>>> import numpy as np
>>> from numpy import linalg as LA
>>> np.set_printoptions(precision=1, suppress=True, linewidth=140)
>>> J = np.loadtxt("run13.csv", delimiter=",")
>>> J
array([[0., 0., 0., 0., 0., 0., 0., 0., 0., 0., 0., 5.],
       [0., 0., 0., 0., 0., 1., 0., 0., 0., 0., 0., 0.],
       [0., 0., 0., 0., 0., 0., 0., 0., 6., 0., 0., 0.],
       [0., 0., 0., 0., 0., 0., 4., 0., 0., 0., 0., 0.],
       [0., 0., 0., 0., 0., 0., 0., 0., 0., 1., 0., 0.],
       [1., 0., 0., 0., 0., 0., 0., 0., 0., 0., 0., 0.],
       [0., 0., 0., 0., 5., 0., 0., 0., 0., 0., 0., 0.],
       [0., 0., 0., 0., 0., 0., 0., 4., 0., 0., 0., 0.],
       [0., 0., 0., 2., 0., 0., 0., 0., 0., 0., 0., 0.],
       [0., 0., 0., 0., 0., 0., 0., 0., 0., 0., 3., 0.],
       [0., 0., 5., 0., 0., 0., 0., 0., 0., 0., 0., 0.],
       [0., 8., 0., 0., 0., 0., 0., 0., 0., 0., 0., 0.]])
>>> C2 = J.T @ J
>>> C2
array([[ 1.,  0.,  0.,  0.,  0.,  0.,  0.,  0.,  0.,  0.,  0.,  0.],
       [ 0., 64.,  0.,  0.,  0.,  0.,  0.,  0.,  0.,  0.,  0.,  0.],
       [ 0.,  0., 25.,  0.,  0.,  0.,  0.,  0.,  0.,  0.,  0.,  0.],
       [ 0.,  0.,  0.,  4.,  0.,  0.,  0.,  0.,  0.,  0.,  0.,  0.],
       [ 0.,  0.,  0.,  0., 25.,  0.,  0.,  0.,  0.,  0.,  0.,  0.],
       [ 0.,  0.,  0.,  0.,  0.,  1.,  0.,  0.,  0.,  0.,  0.,  0.],
       [ 0.,  0.,  0.,  0.,  0.,  0., 16.,  0.,  0.,  0.,  0.,  0.],
       [ 0.,  0.,  0.,  0.,  0.,  0.,  0., 16.,  0.,  0.,  0.,  0.],
       [ 0.,  0.,  0.,  0.,  0.,  0.,  0.,  0., 36.,  0.,  0.,  0.],
       [ 0.,  0.,  0.,  0.,  0.,  0.,  0.,  0.,  0.,  1.,  0.,  0.],
       [ 0.,  0.,  0.,  0.,  0.,  0.,  0.,  0.,  0.,  0.,  9.,  0.],
       [ 0.,  0.,  0.,  0.,  0.,  0.,  0.,  0.,  0.,  0.,  0., 25.]])
>>> np.trace(C2), (J ** 2).sum()
(np.float64(223.0), np.float64(223.0))
>>> LA.svd(J, compute_uv=False) ** 2
array([64., 36., 25., 25., 25., 16., 16.,  9.,  4.,  1.,  1.,  1.])
>>> np.diag(C2)
array([ 1., 64., 25.,  4., 25.,  1., 16., 16., 36.,  1.,  9., 25.])
>>> W1 = np.array([[0, -2, 2, 3],
...     [-5, 0, 0, 1],
...     [-4, -4, 3, 2],
...     [2, 5, 0, 1],
...     [-5, 1, 4, -4],
...     [1, 4, 0, -5],
...     [1, 0, 4, 4],
...     [3, 2, 0, 2],
...     [-3, -1, 1, -5],
...     [-1, 5, 0, 2],
...     [3, -2, -4, -4],
...     [5, 0, -1, -4]])
>>> c = np.array([0, 1, 2, 2])
>>> act = np.maximum(C2 @ W1 + c, 0)
>>> act
array([[  0.,   0.,   4.,   5.],
       [  0.,   1.,   2.,  66.],
       [  0.,   0.,  77.,  52.],
       [  8.,  21.,   2.,   6.],
       [  0.,  26., 102.,   0.],
       [  1.,   5.,   2.,   0.],
       [ 16.,   1.,  66.,  66.],
       [ 48.,  33.,   2.,  34.],
       [  0.,   0.,  38.,   0.],
       [  0.,   6.,   2.,   4.],
       [ 27.,   0.,   0.,   0.],
       [125.,   1.,   0.,   0.]])
>>> Z = np.array([[3, -3], [-2, -1], [-2, -3], [-3, 4]])
>>> act @ Z
array([[ -23.,    8.],
       [-204.,  257.],
       [-310.,  -23.],
       [ -40.,  -27.],
       [-256., -332.],
       [ -11.,  -14.],
       [-284.,   17.],
       [ -28.,  -47.],
       [ -76., -114.],
       [ -28.,    4.],
       [  81.,  -81.],
       [ 373., -376.]])
>>> X = np.loadtxt("data.csv", delimiter=",")
>>> X
array([[ 2.6, 10.1,  4.1,  4.9, 13.4, 13.3,  2.7,  7.5],
       [-1. , -4.1, -1.4, -2.5, -4.9, -5.2, -1. , -3. ],
       [ 3. ,  8.9,  4. ,  5.5, 12.6, 12.7,  2.4,  7.1],
       [ 0.3,  0.8,  0. , -0.2,  0.2, -0.5, -0.1,  0.2],
       [-0.7, -1.1, -0.8, -0.9, -2. , -1.9, -0.4, -0.9],
       [ 2. ,  6.4,  2.5,  3.4,  7.9,  8.2,  1.4,  4.4],
       [ 1.3,  5.7,  2.4,  3.6,  7.5,  7.3,  1.5,  3.7],
       [ 1. ,  2.8,  1.3,  2.1,  3.6,  3.9,  0.9,  1.9],
       [-0.6, -3.6, -1.4, -1.7, -4.6, -4.6, -0.6, -1.8],
       [-1.2, -5.2, -3.3, -3.2, -6.6, -6.7, -1.7, -3.8],
       [ 1.2,  5.6,  2.2,  3.3,  7. ,  6.9,  1.9,  3.8],
       [-1.5, -3.7, -1.4, -1.4, -5. , -4.5, -0.6, -2.2],
       [ 0.3,  0.7,  0.6,  0.7,  0.6,  0.2,  0. ,  0.6],
       [ 1.2,  3.9,  1.7,  2.2,  5.1,  4.9,  0.6,  2.5],
       [ 2.5,  9.5,  2.9,  4.9, 11.7, 11.5,  2.6,  6.3],
       [ 3. ,  8.7,  3.4,  4.9, 10.5, 11.4,  2.6,  6. ]])
>>> C2 = np.cov(X, rowvar=False)
>>> np.median(X, axis=0)
array([1.1, 3.3, 1.5, 2.2, 4.3, 4.4, 0.8, 2.2])
>>> np.corrcoef(X.T)
array([[1., 1., 1., 1., 1., 1., 1., 1.],
       [1., 1., 1., 1., 1., 1., 1., 1.],
       [1., 1., 1., 1., 1., 1., 1., 1.],
       [1., 1., 1., 1., 1., 1., 1., 1.],
       [1., 1., 1., 1., 1., 1., 1., 1.],
       [1., 1., 1., 1., 1., 1., 1., 1.],
       [1., 1., 1., 1., 1., 1., 1., 1.],
       [1., 1., 1., 1., 1., 1., 1., 1.]])
>>> np.round(np.corrcoef(X[:, 3], X[:, 1])[0, 1], 1)
np.float64(1.0)
>>> np.argsort(-X.std(axis=0).round(6), kind="stable")
array([5, 4, 1, 7, 3, 2, 0, 6])
>>> np.round(np.polyfit(X[:, 3], X[:, 1], 1), 1) + 0
array([1.8, 0. ])
>>> X.std(axis=0)
array([1.5, 5.1, 2.2, 2.8, 6.6, 6.7, 1.4, 3.6])
>>> np.argwhere(np.triu(np.abs(np.corrcoef(X.T)) > 0.8, 1))
array([[0, 1],
       [0, 2],
       [0, 3],
       [0, 4],
       [0, 5],
       [0, 6],
       [0, 7],
       [1, 2],
       [1, 3],
       [1, 4],
       [1, 5],
       [1, 6],
       [1, 7],
       [2, 3],
       [2, 4],
       [2, 5],
       [2, 6],
       [2, 7],
       [3, 4],
       [3, 5],
       [3, 6],
       [3, 7],
       [4, 5],
       [4, 6],
       [4, 7],
       [5, 6],
       [5, 7],
       [6, 7]])
>>> data = np.load("mat.npy")
>>> data.round(1) + 0
array([[-1.3,  0.8,  2. ,  1.2,  0.1,  0.1,  2. , -1.2, -0.7,  1.1,  0.5, -0.9],
       [-1.6, -1.9, -0.5,  0.9,  0. , -0.7, -0.4, -0.9, -0.2,  1.2, -1.9,  1.5],
       [ 1.4, -0.6, -0.6, -0.7,  1.3, -2.5,  0.9, -1.5,  0.6,  0.5, -0.1, -1.2],
       [ 1.2, -0.9,  1.9, -1.5, -1. , -0.8,  1. ,  1.4, -1.4,  0.2, -0.9,  0.8],
       [-1.5, -1.8,  0.2, -0.1, -1.3, -0.9,  0.8, -0.1,  0.9, -2.2,  1.3, -0.3],
       [-0.9,  2.3,  0.7, -1.5, -0.7, -1.1, -0.2, -0.9,  1.4, -0.4, -0.8,  1.4],
       [-1.7,  0.7, -1.7, -1.5,  0.2, -0.6,  0.3,  0.3, -2.5, -0.1,  0.2, -0.6],
       [ 0.3, -0.6,  0.8, -1. ,  1.8,  1.5,  0.1, -1.9, -0.9, -1.8, -0.4,  0.8],
       [ 0.9, -0.1,  0.4,  0.3, -1.6, -0.6, -1.9, -1.8, -1.4,  0.4,  1.6,  0.4],
       [-0.1,  0.4,  0.2,  1. ,  1.9, -1.4,  0.1,  1.1, -0.4, -0.2,  1.7,  2.2],
       [ 1.2,  1. , -1.3,  1.8, -1.1, -0.3,  1.5, -0.5, -0.8, -1.5, -1.1,  0.7],
       [ 0.3, -0.5, -1.3, -1.1, -0.7,  1.3,  1.8, -0.7,  0.7,  1.5,  1.4,  1.5]])
>>> f = np.array([0, 1, 3, 4, 4, -4, 1, 1, 3, -2, -3, 3])
>>> M2 = data + np.outer(f, np.eye(12)[0])
>>> M2.round(1) + 0
array([[-1.3,  0.8,  2. ,  1.2,  0.1,  0.1,  2. , -1.2, -0.7,  1.1,  0.5, -0.9],
       [-0.6, -1.9, -0.5,  0.9,  0. , -0.7, -0.4, -0.9, -0.2,  1.2, -1.9,  1.5],
       [ 4.4, -0.6, -0.6, -0.7,  1.3, -2.5,  0.9, -1.5,  0.6,  0.5, -0.1, -1.2],
       [ 5.2, -0.9,  1.9, -1.5, -1. , -0.8,  1. ,  1.4, -1.4,  0.2, -0.9,  0.8],
       [ 2.5, -1.8,  0.2, -0.1, -1.3, -0.9,  0.8, -0.1,  0.9, -2.2,  1.3, -0.3],
       [-4.9,  2.3,  0.7, -1.5, -0.7, -1.1, -0.2, -0.9,  1.4, -0.4, -0.8,  1.4],
       [-0.7,  0.7, -1.7, -1.5,  0.2, -0.6,  0.3,  0.3, -2.5, -0.1,  0.2, -0.6],
       [ 1.3, -0.6,  0.8, -1. ,  1.8,  1.5,  0.1, -1.9, -0.9, -1.8, -0.4,  0.8],
       [ 3.9, -0.1,  0.4,  0.3, -1.6, -0.6, -1.9, -1.8, -1.4,  0.4,  1.6,  0.4],
       [-2.1,  0.4,  0.2,  1. ,  1.9, -1.4,  0.1,  1.1, -0.4, -0.2,  1.7,  2.2],
       [-1.8,  1. , -1.3,  1.8, -1.1, -0.3,  1.5, -0.5, -0.8, -1.5, -1.1,  0.7],
       [ 3.3, -0.5, -1.3, -1.1, -0.7,  1.3,  1.8, -0.7,  0.7,  1.5,  1.4,  1.5]])
>>> LA.matrix_rank(M2 - data)
np.int64(1)
>>> round(LA.det(M2) / LA.det(data), 1), round(float(1 + LA.solve(data, f)[0]), 1)
(np.float64(1.2), 1.2)
